% ipython --no-banner

In [1]: import numpy as np

In [2]: np.set_printoptions(precision=3, suppress=True, linewidth=120, sign=" ")

In [3]: def rd(a):
   ...:     return np.round(a, 3) + 0
   ...: 

In [4]: arr = np.load("x.npy")

In [5]: arr
Out[5]: 
array([[-0.973, -0.944, -0.558, -0.814, -0.932, -0.641, -0.993],
       [ 0.544, -1.   ,  0.901,  1.   ,  1.   ,  0.814,  0.983],
       [-0.397,  0.371,  0.129, -0.438, -0.43 ,  0.03 , -0.903],
       [-0.998, -0.658,  0.766, -0.1  ,  0.757, -0.207,  0.881],
       [ 0.831,  0.996,  0.05 , -0.245,  0.02 ,  0.178,  0.954],
       [-0.786, -0.9  ,  0.617,  0.731,  0.917,  0.168,  0.946],
       [-0.821,  1.   , -0.629, -0.985, -0.981, -0.711,  0.892],
       [-0.952,  0.894, -0.139, -0.935, -0.935, -0.438, -0.976],
       [-0.998,  0.478,  0.8  , -0.454,  0.635, -0.188,  0.9  ],
       [ 0.848, -0.997,  0.808,  0.945,  0.947,  0.831, -0.998],
       [ 0.735, -0.998, -0.422,  0.843,  0.551,  0.01 , -0.11 ],
       [-0.03 ,  0.345, -0.02 ,  0.01 ,  0.11 , -0.06 ,  0.721],
       [ 0.885,  0.992, -0.31 , -0.462, -0.537,  0.04 ,  0.686],
       [ 0.735, -0.907,  0.947,  0.989,  0.999,  0.859,  0.989],
       [-0.997, -0.999, -0.797, -0.735, -0.926, -0.869, -0.898],
       [-0.986, -0.701, -0.937, -0.989, -0.999, -0.901, -1.   ],
       [ 0.282,  0.998, -0.178, -0.558, -0.226, -0.235,  0.998],
       [-0.282, -0.971,  0.831,  0.831,  0.933,  0.653, -0.91 ],
       [ 0.976, -0.989,  0.834,  0.992,  0.996,  0.862,  0.611]])

In [6]: cent = arr[[5, 8]].astype(float)

In [7]: for _ in range(7):
   ...:     z = np.linalg.norm(arr[:, None] - cent, axis=-1).argmin(axis=1)
   ...:     cent = np.array([arr[z == j].mean(axis=0) for j in range(2)])
   ...: 

In [8]: z
Out[8]: array([ 1,  0,  1,  0,  1,  0,  1,  1,  1,  0,  0,  1,  1,  0,  1,  1,  1,  0,  0])

In [9]: rd(cent[1] - cent[0])
Out[9]: array([-0.599,  1.239, -0.896, -1.379, -1.36 , -0.844, -0.264])

In [10]: np.abs(cent[1] - cent[0]).argmax()
Out[10]: np.int64(3)

In [11]: vec = np.array([1, 2, 2, 3, -1, 1, -2])

In [12]: rhs = arr @ vec

In [13]: rd(np.linalg.solve(arr.T @ arr, arr.T @ rhs))
Out[13]: array([ 1.,  2.,  2.,  3., -1.,  1., -2.])

In [14]: rd(np.linalg.lstsq(arr, rhs)[0])
Out[14]: array([ 1.,  2.,  2.,  3., -1.,  1., -2.])

In [15]: rd(np.linalg.pinv(arr) @ arr)
Out[15]: 
array([[ 1.,  0.,  0.,  0.,  0.,  0.,  0.],
       [ 0.,  1.,  0.,  0.,  0.,  0.,  0.],
       [ 0.,  0.,  1.,  0.,  0.,  0.,  0.],
       [ 0.,  0.,  0.,  1.,  0.,  0.,  0.],
       [ 0.,  0.,  0.,  0.,  1.,  0.,  0.],
       [ 0.,  0.,  0.,  0.,  0.,  1.,  0.],
       [ 0.,  0.,  0.,  0.,  0.,  0.,  1.]])

In [16]: rng = np.random.default_rng(658)

In [17]: rhs = rhs + 0.1 * rng.normal(size=19)

In [18]: rd(rhs)
Out[18]: 
array([-4.152,  1.185,  1.47 , -3.784,  0.299, -1.652, -4.715,  0.112, -2.498,  4.955, -0.05 , -1.103,  0.185,  1.792,
       -4.903, -5.036, -1.795,  3.457,  2.356])

In [19]: c, *_ = np.linalg.lstsq(arr, rhs)

In [20]: c.round()
Out[20]: array([ 1.,  2.,  2.,  3., -1.,  1., -2.])

In [21]: rd(np.linalg.norm(rhs - arr @ c))
Out[21]: np.float64(0.427)

In [22]: cen = (arr - arr.mean(axis=0)) / arr.std(axis=0)

In [23]: rd(cen.std(axis=0))
Out[23]: array([ 1.,  1.,  1.,  1.,  1.,  1.,  1.])

In [24]: c = np.linalg.lstsq(np.delete(cen, 6, axis=1), cen[:, 6])[0]

In [25]: rd(1 - np.var(cen[:, 6] - np.delete(cen, 6, axis=1) @ c))
Out[25]: np.float64(0.627)

In [26]: np.abs(c).argmax()
Out[26]: np.int64(5)

In [27]: rd(c)
Out[27]: array([ 1.174,  0.683,  1.924,  1.617, -0.392, -3.1  ])

In [28]: feats = np.load("dump.npy")

In [29]: feats
Out[29]: 
array([[-3,  0,  0],
       [ 0,  2,  0],
       [ 0,  0,  1]])

In [30]: vals, vecs = np.linalg.eig(feats)

In [31]: rd(np.sort(np.linalg.eigvals(feats @ feats)))
Out[31]: array([ 1.,  4.,  9.])

In [32]: np.prod(vals)
Out[32]: np.float64(-6.0)

In [33]: vals
Out[33]: array([-3.,  2.,  1.])

In [34]: gram = feats.T @ feats

In [35]: np.trace(gram), (feats ** 2).sum()
Out[35]: (np.int64(14), np.int64(14))

In [36]: gram
Out[36]: 
array([[ 9,  0,  0],
       [ 0,  4,  0],
       [ 0,  0,  1]])

In [37]: np.allclose(gram, gram.T)
Out[37]: True

In [38]: np.diag(gram)
Out[38]: array([ 9,  4,  1])

In [39]: M2 = np.array([[3, 8, 4], [6, 8, 5]])

In [40]: cent = np.kron(M2, feats)

In [41]: cent
Out[41]: 
array([[ -9,   0,   0, -24,   0,   0, -12,   0,   0],
       [  0,   6,   0,   0,  16,   0,   0,   8,   0],
       [  0,   0,   3,   0,   0,   8,   0,   0,   4],
       [-18,   0,   0, -24,   0,   0, -15,   0,   0],
       [  0,  12,   0,   0,  16,   0,   0,  10,   0],
       [  0,   0,   6,   0,   0,   8,   0,   0,   5]])

In [42]: np.linalg.matrix_rank(cent)
Out[42]: np.int64(6)

In [43]: rd(np.linalg.norm(cent, 2)), rd(np.linalg.norm(M2, 2) * np.linalg.norm(feats, 2))
Out[43]: (np.float64(43.534), np.float64(43.534))

In [44]: cent.shape
Out[44]: (6, 9)

In [45]: vec = np.array([-9, -4, -1, 4, 4, -4, -8, -6, -1])

In [46]: h = np.maximum(cent @ vec, 0)

In [47]: np.maximum(cent @ (3 * vec), 0)
Out[47]: array([ 243,    0,    0,  558,    0,    0])

In [48]: cent * (h > 1e-9)[:, None]
Out[48]: 
array([[ -9,   0,   0, -24,   0,   0, -12,   0,   0],
       [  0,   0,   0,   0,   0,   0,   0,   0,   0],
       [  0,   0,   0,   0,   0,   0,   0,   0,   0],
       [-18,   0,   0, -24,   0,   0, -15,   0,   0],
       [  0,   0,   0,   0,   0,   0,   0,   0,   0],
       [  0,   0,   0,   0,   0,   0,   0,   0,   0]])

In [49]: rd(np.tanh(cent @ vec))
Out[49]: array([ 1., -1., -1.,  1., -1., -1.])

In [50]: np.maximum(cent @ vec, 0) - np.maximum(-cent @ vec, 0)
Out[50]: array([ 81,  -8, -39, 186, -44, -43])

In [51]: np.flatnonzero(h > 1e-9)
Out[51]: array([ 0,  3])

In [52]: W0 = np.array([[1, 0, 0, 0, 0],
    ...:     [0, 1, 0, 0, 0],
    ...:     [3, 2, 1, 0, 0],
    ...:     [0, 2, 2, 1, 0],
    ...:     [0, 1, 0, 1, 1]])

In [53]: # triangular

In [54]: np.linalg.matrix_rank(W0 - W0[0, 0] * np.eye(5))
Out[54]: np.int64(3)

In [55]: vec = np.array([1, 2, 1, -2, -2])

In [56]: h = np.maximum(W0 @ vec, 0)

In [57]: rd(np.tanh(W0 @ vec))
Out[57]: array([ 0.762,  0.964,  1.   ,  0.999, -0.964])

In [58]: np.maximum(W0 @ vec, 0) - np.maximum(-W0 @ vec, 0)
Out[58]: array([ 1,  2,  8,  4, -2])

In [59]: P = np.triu(np.array([[0, 2, 1, 0, 2],
    ...:     [2, 1, 0, 1, 0],
    ...:     [0, 0, 0, 2, 1],
    ...:     [0, 1, 2, 2, 2],
    ...:     [2, 0, 1, 0, 0]]), 1) + np.eye(5)

In [60]: M2 = P @ W0 @ np.linalg.inv(P)

In [61]: np.linalg.matrix_rank(M2)
Out[61]: np.int64(5)

In [62]: np.trace(M2), np.trace(W0)
Out[62]: (np.float64(5.0), np.int64(5))

In [63]: P @ W0 - W0 @ P
Out[63]: 
array([[ 3.,  4.,  0.,  2.,  0.],
       [ 0.,  2.,  2.,  0.,  0.],
       [ 0., -1.,  1., -1., -6.],
       [ 0.,  2.,  0., -4., -2.],
       [ 0.,  0.,  0., -1., -2.]])

In [64]: f, v = W0[4], W0[0]

In [65]: f @ f
Out[65]: np.int64(3)

In [66]: p = (f @ v) / (f @ f) * f

In [67]: rd(np.linalg.norm(f + v) ** 2 + np.linalg.norm(f - v) ** 2)
Out[67]: np.float64(8.0)
